$ python -q
>>> import numpy as np
>>> from numpy import linalg as LA
>>> np.set_printoptions(precision=3, suppress=True, linewidth=200, sign=" ")
>>> K = np.loadtxt("run19.csv", delimiter=",")
>>> K
array([[ 0.,  3.,  0., -6.],
       [ 2.,  3., -4., -6.],
       [ 0., -3.,  0., -3.],
       [-2., -3., -2., -3.]])
>>> x0 = np.array([5, 6, 4, 0])
>>> rhs = K @ x0
>>> b, lr = np.zeros(4), 1 / LA.norm(K, 2) ** 2
>>> for i in range(25):
...     b -= lr * K.T @ (K @ b - rhs)
...     if i % 5 == 0: print(i, round(LA.norm(K @ b - rhs), 3))
... 
0 31.303
5 8.439
10 5.573
15 4.418
20 3.641
>>> b
array([ 3.503,  6.553,  3.269,  0.27 ])
>>> np.round(LA.cond(K), 3)
np.float64(5.957)
>>> m1 = np.array([[2, -5, 2, -5, 2, -5],
...     [4, 2, 4, 2, 4, 2],
...     [3, 0, 3, 0, 3, 0],
...     [2, -5, 2, -5, 2, -5],
...     [4, 2, 4, 2, 4, 2],
...     [3, 0, 3, 0, 3, 0]])
>>> m1
array([[ 2, -5,  2, -5,  2, -5],
       [ 4,  2,  4,  2,  4,  2],
       [ 3,  0,  3,  0,  3,  0],
       [ 2, -5,  2, -5,  2, -5],
       [ 4,  2,  4,  2,  4,  2],
       [ 3,  0,  3,  0,  3,  0]])
>>> rng = np.random.default_rng(41480)
>>> labels = rng.permutation(6)
>>> labels
array([ 3,  0,  2,  1,  4,  5])
>>> M2 = m1[labels][:, labels]
>>> np.trace(M2)
np.int64(6)
>>> np.diag(M2)
array([-5,  2,  3,  2,  4,  0])
>>> M2
array([[-5,  2,  2, -5,  2, -5],
       [-5,  2,  2, -5,  2, -5],
       [ 0,  3,  3,  0,  3,  0],
       [ 2,  4,  4,  2,  4,  2],
       [ 2,  4,  4,  2,  4,  2],
       [ 0,  3,  3,  0,  3,  0]])
>>> W0 = np.load("layer1.npy")
>>> W0
array([[ -0.377,  -4.286,  -9.903,  25.166,  20.204,  -9.29 , -13.916, -20.416,   9.811],
       [  1.276,  -4.869, -10.542,  23.98 ,  18.564,  -9.635, -15.71 , -18.203,   9.229],
       [ -0.334,  -4.303,  -8.962,  23.687,  21.833, -11.08 , -14.243, -19.317,   8.053],
       [  1.533,  -4.785,  -9.02 ,  26.569,  21.58 , -10.414, -14.039, -19.436,  10.234],
       [  1.514,  -5.977, -10.634,  25.622,  18.525,  -8.673, -15.422, -22.562,   9.768],
       [ -0.066,  -6.878,  -9.37 ,  25.207,  20.935,  -8.656, -16.171, -19.774,   9.878],
       [  0.467,  -4.832,  -9.61 ,  26.538,  20.236, -10.352, -15.306, -19.591,   9.569],
       [ -0.019,  -4.26 , -10.427,  25.532,  19.301,  -9.418, -15.597, -20.092,  10.875],
       [ -0.604,  -4.479, -11.31 ,  24.537,  20.128, -10.126, -15.577, -19.084,  10.048],
       [ -0.346,  -5.625,  -8.061,  23.959,  17.242, -10.003, -13.52 , -20.179,   9.013],
       [ -0.54 ,  -4.635, -10.808,  25.224,  20.399,  -9.078, -14.453, -19.935,   9.933],
       [  0.548,  -3.135, -10.145,  24.755,  19.223, -10.584, -14.366, -19.31 ,  10.722],
       [  0.606,  -4.383,  -8.656,  22.684,  21.756,  -9.38 , -14.721, -18.79 ,  11.355],
       [  0.425,  -5.614, -11.492,  25.297,  20.843, -10.782, -14.476, -18.784,   9.482],
       [  2.223,  -4.705,  -8.437,  25.766,  20.508, -10.71 , -15.942, -19.294,   9.837],
       [ -1.638,  -2.183,  -9.316,  26.315,  20.089,  -9.559, -14.708, -21.136,   8.896],
       [  1.333,  -4.369, -10.462,  25.835,  21.004,  -9.724, -16.142, -19.524,  10.446],
       [ -0.219,  -4.381,  -9.209,  25.225,  21.315, -10.561, -13.368, -19.225,  11.467],
       [ -0.554,  -4.526,  -9.092,  24.541,  19.939,  -9.73 , -14.229, -19.318,   8.507],
       [  0.474,  -6.607,  -9.805,  23.165,  19.746, -10.555, -16.493, -18.748,  10.313],
       [  0.766,  -5.139,  -9.938,  24.068,  20.091,  -8.124, -16.14 , -21.508,   7.895],
       [  0.157,  -5.079,  -8.479,  24.346,  19.262, -10.168, -14.331, -20.4  ,  10.771],
       [ -0.079,  -4.612,  -8.656,  25.656,  19.636,  -8.046, -12.97 , -18.76 ,   9.557],
       [  2.644,  -4.842,  -9.581,  24.414,  20.232, -10.985, -15.99 , -20.722,  10.667],
       [ -1.228,  -7.525,  -8.537,  24.784,  20.167,  -9.652, -15.098, -20.856,  10.225],
       [ -0.945,  -5.035, -10.273,  26.234,  19.75 , -10.101, -14.158, -20.119,  10.499],
       [ -1.115,  -7.05 , -10.135,  24.091,  18.964,  -9.733, -15.929, -18.196,  10.806],
       [ -0.335,  -4.482,  -9.087,  24.555,  16.879,  -9.818, -15.322, -20.878,  10.274]])
>>> x0 = np.array([-3, -2, 5, -1, -3, -1, 1, 1, 5])
>>> rhs = W0 @ x0
>>> np.round(LA.pinv(W0) @ W0, 3) + 0
array([[ 1.,  0.,  0.,  0.,  0.,  0.,  0.,  0.,  0.],
       [ 0.,  1.,  0.,  0.,  0.,  0.,  0.,  0.,  0.],
       [ 0.,  0.,  1.,  0.,  0.,  0.,  0.,  0.,  0.],
       [ 0.,  0.,  0.,  1.,  0.,  0.,  0.,  0.,  0.],
       [ 0.,  0.,  0.,  0.,  1.,  0.,  0.,  0.,  0.],
       [ 0.,  0.,  0.,  0.,  0.,  1.,  0.,  0.,  0.],
       [ 0.,  0.,  0.,  0.,  0.,  0.,  1.,  0.,  0.],
       [ 0.,  0.,  0.,  0.,  0.,  0.,  0.,  1.,  0.],
       [ 0.,  0.,  0.,  0.,  0.,  0.,  0.,  0.,  1.]])
>>> LA.solve(W0.T @ W0, W0.T @ rhs)
array([-3., -2.,  5., -1., -3., -1.,  1.,  1.,  5.])
>>> LA.lstsq(W0, rhs)[0]
array([-3., -2.,  5., -1., -3., -1.,  1.,  1.,  5.])
>>> rhs = rhs + 0.02 * rng.normal(size=28)
>>> rhs
array([-101.577, -104.597, -106.572, -103.346, -107.456,  -98.828, -103.736,  -98.93 , -104.973,  -82.337, -105.206,  -98.003,  -91.639, -110.413, -102.091, -105.712, -110.141,  -90.496, -100.387,
        -92.795, -116.096,  -85.503,  -94.288, -103.646,  -84.447,  -95.591,  -84.595,  -85.686])
>>> b, *_ = LA.lstsq(W0, rhs)
>>> b.round()
array([-3., -2.,  5., -1., -3., -1.,  1.,  1.,  5.])
>>> np.round(W0.T @ (rhs - W0 @ b), 3) + 0
array([ 0.,  0.,  0.,  0.,  0.,  0.,  0.,  0.,  0.])
>>> b
array([-3.   , -1.997,  4.995, -1.005, -2.997, -1.007,  1.007,  0.996,  4.998])
>>> labels = W0[:, 6] > np.median(W0[:, 6])
>>> u = W0[labels].mean(axis=0) - W0[~labels].mean(axis=0)
>>> ((W0 - W0.mean(axis=0)) @ u > 0).astype(int)
array([ 1,  0,  1,  1,  0,  0,  0,  0,  0,  1,  1,  1,  1,  1,  0,  1,  0,  1,  1,  0,  0,  1,  1,  0,  0,  1,  0,  0])
>>> u
array([-0.65 ,  0.959,  0.414,  0.112,  0.556, -0.187,  1.667,  0.279, -0.109])
>>> (((W0 - W0.mean(axis=0)) @ u > 0) == labels).mean()
np.float64(1.0)
>>> C2 = np.cov(W0, rowvar=False)
>>> np.median(W0, axis=0)
array([ -0.043,  -4.745,  -9.595,  24.975,  20.11 ,  -9.776, -14.91 , -19.558,   9.991])
>>> W0.std(axis=0)
array([ 1.011,  1.098,  0.887,  0.969,  1.17 ,  0.787,  0.944,  0.999,  0.878])
>>> np.argwhere(np.triu(np.abs(np.corrcoef(W0.T)) > 0.8, 1))
array([], shape=(0, 2), dtype=int64)
>>> np.polyfit(W0[:, 7], W0[:, 8], 1)
array([  0.164,  13.173])
>>> C2.shape
(9, 9)
>>> cen = W0 - W0.mean(axis=0)
>>> evecs = LA.svd(cen)[2][:1]
>>> M2 = cen - cen @ evecs.T @ evecs
>>> M2.std(axis=0)
array([ 1.002,  0.903,  0.887,  0.921,  0.712,  0.722,  0.876,  0.908,  0.871])
>>> round(LA.norm(M2) / LA.norm(cen), 3)
np.float64(0.891)
>>> (cen @ evecs.T).std(axis=0)
array([ 1.33])
>>> np.cov(cen @ evecs.T, rowvar=False)
array( 1.835)
>>> arr = np.loadtxt("block9.csv", delimiter=",")
>>> arr
array([[ 1.141,  2.051,  2.047, -0.984, -1.94 , -0.927,  0.992, -1.863, -1.083],
       [ 1.069,  2.137,  2.057, -1.063, -1.917, -1.039,  1.12 , -1.952, -1.195],
       [ 1.012,  1.994,  2.042, -1.254, -1.963, -0.965,  1.204, -1.941, -0.812],
       [ 1.171,  2.026,  2.036, -1.041, -1.964, -0.799,  0.991, -2.042, -1.006],
       [ 1.243,  1.884,  1.989, -1.03 , -2.027, -1.044,  0.992, -2.076, -1.079],
       [ 1.01 ,  2.206,  2.054, -0.973, -2.001, -0.826,  0.985, -2.056, -0.79 ],
       [ 1.089,  1.915,  1.876, -1.014, -2.009, -1.162,  1.041, -2.172, -0.777],
       [ 0.932,  1.978,  1.904, -0.996, -1.888, -0.867,  1.186, -1.925, -0.962],
       [ 1.031,  1.863,  1.862, -1.038, -1.918, -0.924,  0.905, -2.05 , -0.976],
       [ 0.951,  2.043,  2.052, -0.984, -1.909, -0.976,  0.931, -1.946, -0.932],
       [ 0.926,  1.979,  1.86 , -0.973, -2.027, -1.044,  0.946, -1.99 , -1.116],
       [ 0.94 ,  1.979,  2.1  , -0.966, -1.909, -0.845,  1.017, -1.774, -1.002],
       [ 1.071,  1.889,  2.125, -0.768, -1.967, -1.012,  1.052, -2.105, -0.811],
       [ 1.005,  1.922,  2.038, -1.074, -1.974, -0.973,  0.983, -2.084, -0.949],
       [ 0.993,  2.037,  2.079, -0.764, -1.818, -1.117,  1.228, -1.869, -1.006],
       [ 1.032,  2.041,  1.945, -1.15 , -2.   , -1.236,  0.936, -2.014, -0.956],
       [ 0.852,  2.022,  1.939, -1.279, -2.05 , -1.005,  1.041, -1.878, -0.99 ],
       [ 0.848,  2.057,  2.034, -0.846, -1.872, -1.062,  1.001, -1.965, -1.075],
       [ 0.921,  2.026,  2.009, -0.883, -2.273, -0.935,  0.879, -1.984, -0.955],
       [-0.044,  1.01 ,  2.018, -2.063,  1.055, -1.965,  0.059, -1.095, -2.138],
       [-0.025,  1.096,  1.987, -1.812,  1.119, -2.02 , -0.173, -1.082, -1.947],
       [-0.12 ,  1.189,  2.042, -2.157,  1.001, -1.911,  0.13 , -0.758, -2.015],
       [-0.073,  0.944,  2.163, -2.028,  1.003, -1.989, -0.018, -1.103, -2.281],
       [ 0.081,  1.086,  1.917, -1.895,  0.937, -1.993, -0.01 , -0.994, -1.963],
       [ 0.115,  0.995,  1.984, -2.119,  0.967, -1.859, -0.002, -0.89 , -2.301],
       [ 0.035,  0.973,  1.906, -2.07 ,  1.011, -1.947,  0.039, -1.011, -2.05 ],
       [ 0.177,  0.989,  1.859, -1.995,  1.045, -1.997, -0.088, -0.996, -2.03 ],
       [ 0.144,  1.126,  1.894, -1.952,  1.004, -2.025, -0.004, -1.074, -2.027],
       [ 0.042,  1.046,  2.168, -1.972,  0.912, -1.961,  0.1  , -1.036, -1.983],
       [-0.094,  0.774,  1.953, -2.15 ,  1.049, -1.98 , -0.061, -0.938, -1.924],
       [ 0.013,  0.936,  2.062, -2.035,  0.988, -2.134, -0.08 , -0.98 , -2.098],
       [ 0.129,  1.1  ,  2.062, -1.991,  0.96 , -2.062,  0.029, -1.013, -1.998],
       [-0.027,  1.076,  1.902, -2.043,  0.842, -1.963, -0.04 , -0.933, -1.765],
       [-0.038,  1.174,  2.061, -2.044,  1.155, -1.851, -0.083, -1.058, -1.976],
       [ 0.001,  0.937,  1.964, -2.033,  0.956, -1.914, -0.075, -1.147, -1.937],
       [ 0.146,  0.893,  2.029, -2.222,  0.91 , -2.184,  0.088, -1.133, -1.716],
       [-0.219,  1.211,  2.122, -1.997,  0.847, -1.978, -0.113, -0.948, -2.001],
       [-0.125,  1.073,  2.022, -2.219,  1.073, -1.91 , -0.089, -0.886, -2.154]])
>>> Z = arr[[30, 0]].astype(float)
>>> for _ in range(7):
...     labels = LA.norm(arr[:, None] - Z, axis=-1).argmin(axis=1)
...     Z = np.array([arr[labels == j].mean(axis=0) for j in range(2)])
... 
>>> labels
array([ 1,  1,  1,  1,  1,  1,  1,  1,  1,  1,  1,  1,  1,  1,  1,  1,  1,  1,  1,  0,  0,  0,  0,  0,  0,  0,  0,  0,  0,  0,  0,  0,  0,  0,  0,  0,  0,  0])
>>> Z
array([[ 0.006,  1.033,  2.006, -2.042,  0.991, -1.981, -0.021, -1.004, -2.016],
       [ 1.012,  2.003,  2.003, -1.004, -1.97 , -0.987,  1.023, -1.983, -0.972]])
>>> np.bincount(labels)
array([ 19,  19])
>>> d = LA.norm(arr[:, None] - arr[None], axis=-1)
>>> d.mean(axis=1).argmax()
np.int64(18)
>>> np.unravel_index(d.round(6).argmax(), d.shape)
(np.int64(18), np.int64(37))
>>> d.shape
(38, 38)
>>> np.flatnonzero(d[8] < d.mean() / 2)
array([  0,   1,   2,   3,   4,   5,   6,   7,   8,   9,  10,  11,  12,  13,  14,  15,  16,  17,  18])
>>> d[8].round(6).argsort(kind="stable")[:4]
array([  8,  13,  10,   9])
>>> (d + 1e9 * np.eye(38)).round(6).argmin(axis=1)
array([  3,   0,  16,   0,  13,   9,  13,  11,  13,  13,   8,   9,  13,   8,  17,  13,   2,   9,  10,  25,  23,  37,  19,  27,  25,  19,  27,  23,  31,  25,  31,  27,  23,  19,  25,  31,  28,  19])
>>> q, r_ = LA.qr(arr)
>>> round(float(np.trace(q @ q.T)), 3)
9.0
>>> np.round(q.T @ q, 3) + 0
array([[ 1.,  0.,  0.,  0.,  0.,  0.,  0.,  0.,  0.],
       [ 0.,  1.,  0.,  0.,  0.,  0.,  0.,  0.,  0.],
       [ 0.,  0.,  1.,  0.,  0.,  0.,  0.,  0.,  0.],
       [ 0.,  0.,  0.,  1.,  0.,  0.,  0.,  0.,  0.],
       [ 0.,  0.,  0.,  0.,  1.,  0.,  0.,  0.,  0.],
       [ 0.,  0.,  0.,  0.,  0.,  1.,  0.,  0.,  0.],
       [ 0.,  0.,  0.,  0.,  0.,  0.,  1.,  0.,  0.],
       [ 0.,  0.,  0.,  0.,  0.,  0.,  0.,  1.,  0.],
       [ 0.,  0.,  0.,  0.,  0.,  0.,  0.,  0.,  1.]])
>>> C2 = np.cov(arr, rowvar=False)
>>> C2.shape
(9, 9)
>>> np.argsort(-arr.std(axis=0).round(6), kind="stable")
array([ 4,  8,  3,  6,  0,  5,  7,  1,  2])
>>> np.argwhere(np.triu(np.abs(np.corrcoef(arr.T)) > 0.8, 1))
array([[ 0,  1],
       [ 0,  3],
       [ 0,  4],
       [ 0,  5],
       [ 0,  6],
       [ 0,  7],
       [ 0,  8],
       [ 1,  3],
       [ 1,  4],
       [ 1,  5],
       [ 1,  6],
       [ 1,  7],
       [ 1,  8],
       [ 3,  4],
       [ 3,  5],
       [ 3,  6],
       [ 3,  7],
       [ 3,  8],
       [ 4,  5],
       [ 4,  6],
       [ 4,  7],
       [ 4,  8],
       [ 5,  6],
       [ 5,  7],
       [ 5,  8],
       [ 6,  7],
       [ 6,  8],
       [ 7,  8]])
>>> np.median(arr, axis=0)
array([ 0.512,  1.537,  2.026, -1.546, -0.488, -1.543,  0.504, -1.461, -1.456])
>>> M2 = np.c_[arr[:, :3] @ np.array([[0, -4, -2], [-1, 8, -6], [-6, -4, -5]]), np.array([1, 1, 3, 1, 0, 3, 0, 3, 0, 0, 3, 1, 3, 1, 0, 1, 2, 0, 3, 2, 0, 1, 3, 2, 1, 2, 3, 0, 2, 1, 3, 2, 1, 3, 1, 2, 2, 0])]
>>> M2
array([[-14.333,   3.656, -24.823,   1.   ],
       [-14.479,   4.592, -25.245,   1.   ],
       [-14.246,   3.736, -24.198,   3.   ],
       [-14.242,   3.38 , -24.678,   1.   ],
       [-13.818,   2.144, -23.735,   0.   ],
       [-14.53 ,   5.392, -25.526,   3.   ],
       [-13.171,   3.46 , -23.048,   0.   ],
       [-13.402,   4.48 , -23.252,   3.   ],
       [-13.035,   3.332, -22.55 ,   0.   ],
       [-14.355,   4.332, -24.42 ,   0.   ],
       [-13.139,   4.688, -23.026,   3.   ],
       [-14.579,   3.672, -24.254,   1.   ],
       [-14.639,   2.328, -24.101,   3.   ],
       [-14.15 ,   3.204, -23.732,   1.   ],
       [-14.511,   4.008, -24.603,   0.   ],
       [-13.711,   4.42 , -24.035,   1.   ],
       [-13.656,   5.012, -23.531,   2.   ],
       [-14.261,   4.928, -24.208,   0.   ],
       [-14.08 ,   4.488, -24.043,   3.   ],
       [-13.118,   0.184, -16.062,   2.   ],
       [-13.018,   0.92 , -16.461,   0.   ],
       [-13.441,   1.824, -17.104,   1.   ],
       [-13.922,  -0.808, -16.333,   3.   ],
       [-12.588,   0.696, -16.263,   2.   ],
       [-12.899,  -0.436, -16.12 ,   1.   ],
       [-12.409,   0.02 , -15.438,   2.   ],
       [-12.143,  -0.232, -15.583,   3.   ],
       [-12.49 ,   0.856, -16.514,   0.   ],
       [-14.054,  -0.472, -17.2  ,   2.   ],
       [-12.492,  -1.244, -14.221,   1.   ],
       [-13.308,  -0.812, -15.952,   3.   ],
       [-13.472,   0.036, -17.168,   2.   ],
       [-12.488,   1.108, -15.912,   1.   ],
       [-13.54 ,   1.3  , -17.273,   3.   ],
       [-12.721,  -0.364, -15.444,   1.   ],
       [-13.067,  -1.556, -15.795,   2.   ],
       [-13.943,   2.076, -17.438,   2.   ],
       [-13.205,   0.996, -16.298,   0.   ]])
>>> LA.norm(LA.qr(arr)[0].T @ M2, axis=0) ** 2 / ((M2 ** 2).sum(axis=0) + 1e-12)
array([ 1.   ,  1.   ,  1.   ,  0.675])
>>> LA.matrix_rank(M2)
np.int64(4)
